$ ipython --no-banner

In [1]: import numpy as np

In [2]: np.set_printoptions(suppress=True, linewidth=200)

In [3]: mat = np.array([[3.0, 2.0, 2.0, 0.0, 2.0],
   ...:     [2.0, 3.0, 2.0, 0.0, 2.0],
   ...:     [2.0, 2.0, 3.0, 0.0, 2.0],
   ...:     [0.0, 0.0, 0.0, 3.0, 0.0],
   ...:     [2.0, 2.0, 2.0, 0.0, 3.0]])

In [4]: mat
Out[4]: 
array([[3., 2., 2., 0., 2.],
       [2., 3., 2., 0., 2.],
       [2., 2., 3., 0., 2.],
       [0., 0., 0., 3., 0.],
       [2., 2., 2., 0., 3.]])

In [5]: mat.shape
Out[5]: (5, 5)

In [6]: np.round(np.linalg.svd(mat, compute_uv=False), 3)
Out[6]: array([9., 3., 1., 1., 1.])

In [7]: np.count_nonzero(mat)
Out[7]: np.int64(17)

In [8]: mat - mat[0]
Out[8]: 
array([[ 0.,  0.,  0.,  0.,  0.],
       [-1.,  1.,  0.,  0.,  0.],
       [-1.,  0.,  1.,  0.,  0.],
       [-3., -2., -2.,  3., -2.],
       [-1.,  0.,  0.,  0.,  1.]])

In [9]: mat.mean(axis=0)
Out[9]: array([1.8, 1.8, 1.8, 0.6, 1.8])

In [10]: np.linalg.matrix_rank(mat)
Out[10]: np.int64(5)

In [11]: mat.sum(axis=0)
Out[11]: array([9., 9., 9., 3., 9.])

In [12]: mat.sum(axis=1)
Out[12]: array([9., 9., 9., 3., 9.])

In [13]: hat = np.triu(np.array([[3, 2, 1, 0, 1],
    ...:     [1, 0, 3, 1, 1],
    ...:     [1, 0, 2, 3, 0],
    ...:     [1, 1, 1, 0, 1],
    ...:     [2, 0, 2, 3, 0]]), 1) + np.eye(5)

In [14]: out = hat @ mat @ np.linalg.inv(hat)

In [15]: np.round(np.poly(out), 3)
Out[15]: array([   1.,  -15.,   66., -118.,   93.,  -27.])

In [16]: round(float(np.linalg.det(out)), 3)
Out[16]: 27.0

In [17]: hat @ mat - mat @ hat
Out[17]: 
array([[ 8.,  4.,  0., -8.,  4.],
       [ 8.,  4.,  0., -6.,  4.],
       [ 0., -4., -8., -2., -4.],
       [ 2.,  2.,  2.,  0.,  0.],
       [ 0., -4., -8., -8., -4.]])

In [18]: np.linalg.matrix_rank(out)
Out[18]: np.int64(5)

In [19]: O = mat.astype(float).copy()

In [20]: for j in range(5):
    ...:     O[:, j] -= O[:, :j] @ (O[:, :j].T @ O[:, j])
    ...:     O[:, j] /= np.linalg.norm(O[:, j])
    ...: 

In [21]: np.round(O.T @ O, 3) + 0
Out[21]: 
array([[1., 0., 0., 0., 0.],
       [0., 1., 0., 0., 0.],
       [0., 0., 1., 0., 0.],
       [0., 0., 0., 1., 0.],
       [0., 0., 0., 0., 1.]])

In [22]: O.round(3)
Out[22]: 
array([[ 0.655, -0.613, -0.36 ,  0.   , -0.256],
       [ 0.436,  0.784, -0.36 ,  0.   , -0.256],
       [ 0.436,  0.068,  0.86 ,  0.   , -0.256],
       [ 0.   ,  0.   ,  0.   ,  1.   ,  0.   ],
       [ 0.436,  0.068,  0.04 ,  0.   ,  0.896]])

In [23]: x = np.array([-1, -2, -1, 0, 3])

In [24]: h = np.maximum(O @ x, 0)

In [25]: np.round(np.maximum(O @ (3 * x), 0), 3)
Out[25]: array([0.492, 0.   , 0.   , 0.   , 6.228])

In [26]: h.round(3)
Out[26]: array([0.164, 0.   , 0.   , 0.   , 2.076])

In [27]: data = np.load("run4.npy")

In [28]: data
Out[28]: 
array([[ 0.3  , -0.7  , -2.104],
       [-0.5  , -1.1  , -3.284],
       [ 0.3  , -1.8  , -5.422],
       [-0.6  , -0.7  , -2.232],
       [-1.7  , -0.9  , -2.837],
       [ 0.2  ,  0.9  ,  2.593],
       [ 0.   ,  0.8  ,  2.279],
       [ 0.8  ,  0.7  ,  2.057],
       [ 0.1  ,  1.6  ,  4.761],
       [-0.8  , -0.7  , -2.033],
       [ 0.5  ,  0.   ,  0.08 ],
       [ 0.   ,  1.8  ,  5.299],
       [-1.3  , -2.   , -6.16 ],
       [-1.5  ,  0.   ,  0.11 ],
       [-2.   ,  2.3  ,  6.941]])

In [29]: lab = data[:, 2] > np.median(data[:, 2])

In [30]: u = data[lab].mean(axis=0) - data[~lab].mean(axis=0)

In [31]: u.round(3)
Out[31]: array([0.132, 2.145, 6.433])

In [32]: round(float((((data - data.mean(axis=0)) @ u > 0) == lab).mean()), 3)
Out[32]: 0.933

In [33]: arr = np.load("arr.npy")

In [34]: arr
Out[34]: 
array([[ 13,  19,  19,  -4, -14],
       [ 19,  34,  34,  -1, -17],
       [ 19,  34,  34,  -1, -17],
       [ -4,  -1,  -1,   5,   7],
       [-14, -17, -17,   7,  17]])

In [35]: out = arr / np.linalg.norm(arr, axis=1, keepdims=True)

In [36]: cov = out @ out.T

In [37]: cov.round(3)
Out[37]: 
array([[ 1.   ,  0.985,  0.985, -0.653, -0.988],
       [ 0.985,  1.   ,  1.   , -0.513, -0.946],
       [ 0.985,  1.   ,  1.   , -0.513, -0.946],
       [-0.653, -0.513, -0.513,  1.   ,  0.763],
       [-0.988, -0.946, -0.946,  0.763,  1.   ]])

In [38]: hat = np.triu(np.array([[-1, -2, 2, -2, 1],
    ...:     [-1, -2, -2, -2, 1],
    ...:     [-2, 2, 2, 0, 1],
    ...:     [0, -1, 2, 2, -1],
    ...:     [-2, 0, -2, 1, -2]]), 1) + np.eye(5)

In [39]: out = hat @ arr @ np.linalg.inv(hat)

In [40]: np.round(np.poly(out), 3) + 0
Out[40]: array([   1., -103., 1188.,    0.,    0.,    0.])

In [41]: hat @ arr - arr @ hat
Out[41]: 
array([[ -6.,  11.,  -3.,  61., -52.],
       [-44., -45., -53., 105., -51.],
       [-14.,  21.,  13., 113., -71.],
       [ 14.,   9.,  23., -17.,  -6.],
       [  0., -28.,  -6., -62.,  55.]])

In [42]: round(np.linalg.det(out), 3)
Out[42]: np.float64(-0.0)

In [43]: np.linalg.matrix_rank(out)
Out[43]: np.int64(2)

In [44]: out
Out[44]: 
array([[   7.,   18.,   26.,   43.,  -19.],
       [ -25.,  -99., -197., -250.,   91.],
       [   5.,   27.,   61.,   70.,  -23.],
       [  10.,   36.,   68.,   90.,  -34.],
       [ -14.,  -45.,  -79., -111.,   44.]])

In [45]: np.trace(out), np.trace(arr)
Out[45]: (np.float64(103.0), np.int64(103))

In [46]: rng = np.random.default_rng(35)

In [47]: lab = rng.permutation(5)

In [48]: lab
Out[48]: array([1, 2, 0, 3, 4])

In [49]: out = mat[lab][:, lab]

In [50]: np.diag(out)
Out[50]: array([3., 3., 3., 3., 3.])

In [51]: np.round(np.sort(np.abs(np.linalg.eigvals(out))), 3)
Out[51]: array([1., 1., 1., 3., 9.])

In [52]: left, s, VT = np.linalg.svd(arr)

In [53]: s.round(3) + 0
Out[53]: array([89.766, 13.234,  0.   ,  0.   ,  0.   ])

In [54]: out = left[:, :2] @ np.diag(s[:2]) @ VT[:2]

In [55]: np.linalg.matrix_rank(arr, rtol=0.05)
Out[55]: np.int64(2)

In [56]: E = np.load("a.npy")

In [57]: E.round(3)
Out[57]: 
array([[-1.315, -3.851, -2.863, -0.492],
       [-1.528, -3.456, -3.267, -0.226],
       [-1.876,  2.166, -3.632,  1.895],
       [-1.017,  4.084, -1.797,  2.014],
       [ 2.053,  1.591,  4.209, -0.731],
       [ 0.014, -4.727, -0.253, -1.611],
       [-1.851, -2.567, -3.861,  0.275],
       [ 1.473,  3.568,  3.164,  0.298],
       [ 1.266, -3.721,  2.318, -2.045],
       [-1.856,  2.247, -3.586,  1.91 ],
       [-0.923,  4.196, -1.601,  1.994],
       [ 0.856, -4.268,  1.463, -1.977],
       [-0.05 ,  4.723,  0.18 ,  1.632],
       [ 2.132, -0.49 ,  4.244, -1.485],
       [ 1.497,  3.519,  3.21 ,  0.266],
       [ 1.803, -2.437,  3.47 , -1.942],
       [-2.118, -1.023, -4.306,  0.963],
       [ 2.134,  0.796,  4.325, -1.051],
       [-1.061, -4.2  , -2.376, -0.767],
       [ 0.204,  4.723,  0.689,  1.475],
       [ 1.483,  3.549,  3.182,  0.286]])

In [58]: lab = E[:, 0] > np.median(E[:, 0])

In [59]: u = E[lab].mean(axis=0) - E[~lab].mean(axis=0)

In [60]: round(float((((E - E.mean(axis=0)) @ u > 0) == lab).mean()), 3)
Out[60]: 0.952

In [61]: lab.astype(int)
Out[61]: array([0, 0, 0, 0, 1, 0, 0, 1, 1, 0, 0, 1, 0, 1, 1, 1, 0, 1, 0, 1, 1])

In [62]: np.argsort(-np.abs(u).round(6), kind="stable")
Out[62]: array([2, 0, 3, 1])
